% ipython --no-banner

In [1]: import numpy as np

In [2]: np.set_printoptions(precision=1, suppress=True, linewidth=120)

In [3]: J = np.load("block19.npy")

In [4]: J
Out[4]: 
array([[-1.7, -0.4,  0.2, -1.8],
       [-0.1, -1.3,  0.4,  0.1],
       [ 0.1, -0.8, -2. , -0.4],
       [-0.3,  0.4,  2.3, -1.2]])

In [5]: rng = np.random.default_rng(46)

In [6]: labels = rng.permutation(4)

In [7]: other = J[:, labels] * rng.choice([-1, 1], 4)

In [8]: print(other)
[[-1.7  0.4 -0.2 -1.8]
 [-0.1  1.3 -0.4  0.1]
 [ 0.1  0.8  2.  -0.4]
 [-0.3 -0.4 -2.3 -1.2]]

In [9]: left, _, vt = np.linalg.svd(J.T @ other)

In [10]: print(labels)
[0 1 2 3]

In [11]: np.allclose(J, J.T)
Out[11]: False

In [12]: np.allclose(J @ J.T, J.T @ J)
Out[12]: False

In [13]: np.linalg.matrix_power(J, 2)
Out[13]: 
array([[ 3.5,  0.3, -5. ,  5.1],
       [ 0.3,  1.5, -1.1, -0.2],
       [-0.2,  2.4,  2.8,  1. ],
       [ 1.1, -2.7, -7.3,  1.1]])

In [14]: np.poly(J)
Out[14]: array([ 1. ,  6.2, 14.8, 16.4,  7.3])

In [15]: round(np.einsum("ij,ji->", J, J), 1)
Out[15]: np.float64(8.8)

In [16]: np.round(np.linalg.det(J.T), 1)
Out[16]: np.float64(7.3)

In [17]: np.einsum("ii->", J)
Out[17]: np.float64(-6.2)

In [18]: round(float(np.linalg.det(2 * J)), 1), round(np.linalg.det(J), 1)
Out[18]: (116.1, np.float64(7.3))

In [19]: O = J.astype(float).copy()

In [20]: for j in range(4):
    ...:     O[:, j] -= O[:, :j] @ (O[:, :j].T @ O[:, j])
    ...:     O[:, j] /= np.linalg.norm(O[:, j])
    ...: 

In [21]: np.round(O.T @ J, 1) + 0
Out[21]: 
array([[ 1.7,  0.4, -0.7,  1.9],
       [ 0. ,  1.6,  1.4, -0.2],
       [ 0. ,  0. ,  2.7, -0.2],
       [ 0. ,  0. ,  0. ,  1. ]])

In [22]: np.round(O.T @ O, 1) + 0
Out[22]: 
array([[1., 0., 0., 0.],
       [0., 1., 0., 0.],
       [0., 0., 1., 0.],
       [0., 0., 0., 1.]])

In [23]: O.round(1) + 0
Out[23]: 
array([[-1. ,  0. , -0.2,  0.1],
       [-0.1, -0.8,  0.5,  0.2],
       [ 0.1, -0.5, -0.5, -0.7],
       [-0.2,  0.3,  0.7, -0.7]])

In [24]: left, sigma, vt = np.linalg.svd(J, full_matrices=False)

In [25]: sigma
Out[25]: array([3.4, 2.5, 1.3, 0.6])

In [26]: np.round(vt @ vt.T, 1) + 0
Out[26]: 
array([[1., 0., 0., 0.],
       [0., 1., 0., 0.],
       [0., 0., 1., 0.],
       [0., 0., 0., 1.]])

In [27]: round(float(np.sqrt((sigma ** 2).sum())), 1), np.round(np.linalg.norm(J), 1)
Out[27]: (4.5, np.float64(4.5))

In [28]: print(np.round(left.T @ J @ vt.T, 1) + 0)
[[3.4 0.  0.  0. ]
 [0.  2.5 0.  0. ]
 [0.  0.  1.3 0. ]
 [0.  0.  0.  0.6]]

In [29]: left.shape, sigma.shape, vt.shape
Out[29]: ((4, 4), (4,), (4, 4))

In [30]: print(np.abs(left[:, 0]).round(6).argmax())
3

In [31]: (sigma > 1e-8).sum()
Out[31]: np.int64(4)
